$ python -q
>>> import numpy as np
>>> from numpy import linalg as LA
>>> np.set_printoptions(precision=3, suppress=True, linewidth=140)
>>> def rnd(a):
...     return np.round(a, 3) + 0
... 
>>> feats = np.loadtxt("w.csv", delimiter=",")
>>> feats
array([[ -2.751,  -3.317],
       [-17.979, -17.743],
       [ 21.253,  20.737]])
>>> U, sigma, Vt = LA.svd(feats, full_matrices=False)
>>> U.shape, sigma.shape, Vt.shape
((3, 2), (2,), (2, 2))
>>> rnd(np.abs(Vt[0]))
array([0.713, 0.701])
>>> np.allclose(U * sigma @ Vt, feats)
True
>>> rnd(U.T @ U)
array([[1., 0.],
       [0., 1.]])
>>> np.abs(U[:, 0]).round(6).argmax()
np.int64(2)
>>> C2 = feats.T @ feats
>>> np.allclose(C2, C2.T)
True
>>> rnd(np.diag(C2))
array([782.502, 755.84 ])
>>> rnd(np.trace(C2)), rnd((feats ** 2).sum())
(np.float64(1538.342), np.float64(1538.342))
>>> theta = np.radians(135)
>>> Rm = np.eye(2)
>>> Rm[1, 1] = Rm[0, 0] = np.cos(theta)
>>> Rm[1, 0], Rm[0, 1] = -np.sin(theta), np.sin(theta)
>>> rnd(Rm)
array([[-0.707,  0.707],
       [-0.707, -0.707]])
>>> other = feats @ Rm.T
>>> rnd(LA.det(Rm)), rnd(np.trace(Rm))
(np.float64(1.0), np.float64(-1.414))
>>> np.allclose(feats @ feats.T, other @ other.T)
True
>>> rnd(LA.svd(feats, compute_uv=False)), rnd(LA.svd(other, compute_uv=False))
(array([39.219,  0.453]), array([39.219,  0.453]))
>>> r0 = np.array([1, 2, 2])
>>> rnd(np.convolve(feats[0], r0))
array([ -2.751,  -8.819, -12.136,  -6.634])
>>> rnd(np.correlate(feats[0], feats[2], "full"))
array([ -57.047, -127.252,  -70.496])
>>> rnd(np.array([np.convolve(row, r0, "same") for row in feats]))
array([[ -2.751,  -8.819, -12.136],
       [-17.979, -53.701, -71.444],
       [ 21.253,  63.243,  83.98 ]])
>>> x = np.array([2, 0])
>>> rhs = feats @ x
>>> rnd(LA.pinv(feats) @ feats)
array([[1., 0.],
       [0., 1.]])
>>> rhs
array([ -5.502, -35.958,  42.506])
>>> rng = np.random.default_rng(65173)
>>> rhs = rhs + 0.1 * rng.normal(size=3)
>>> rnd(rhs)
array([ -5.573, -35.956,  42.624])
>>> coef, *_ = LA.lstsq(feats, rhs)
>>> coef.round()
array([2., 0.])
>>> rnd(coef)
array([1.939, 0.066])
>>> rnd(feats.T @ (rhs - feats @ coef))
array([0., 0.])
>>> m1 = np.load("data.npy")
>>> m1
array([[3., 1., 0., 0., 0., 0.],
       [0., 3., 1., 0., 0., 0.],
       [0., 0., 3., 1., 0., 0.],
       [0., 0., 0., 3., 1., 0.],
       [0., 0., 0., 0., 3., 1.],
       [0., 0., 0., 0., 0., 3.]])
>>> # triangular: eigenvalues sit on the diagonal
>>> rnd(np.sort(LA.eigvals(m1)))
array([3., 3., 3., 3., 3., 3.])
>>> [int(LA.matrix_rank(LA.matrix_power(m1, p))) for p in range(1, 7)]
[6, 6, 6, 6, 6, 6]
>>> m1 @ m1
array([[9., 6., 1., 0., 0., 0.],
       [0., 9., 6., 1., 0., 0.],
       [0., 0., 9., 6., 1., 0.],
       [0., 0., 0., 9., 6., 1.],
       [0., 0., 0., 0., 9., 6.],
       [0., 0., 0., 0., 0., 9.]])
>>> LA.matrix_rank(m1 - m1[0, 0] * np.eye(6))
np.int64(5)
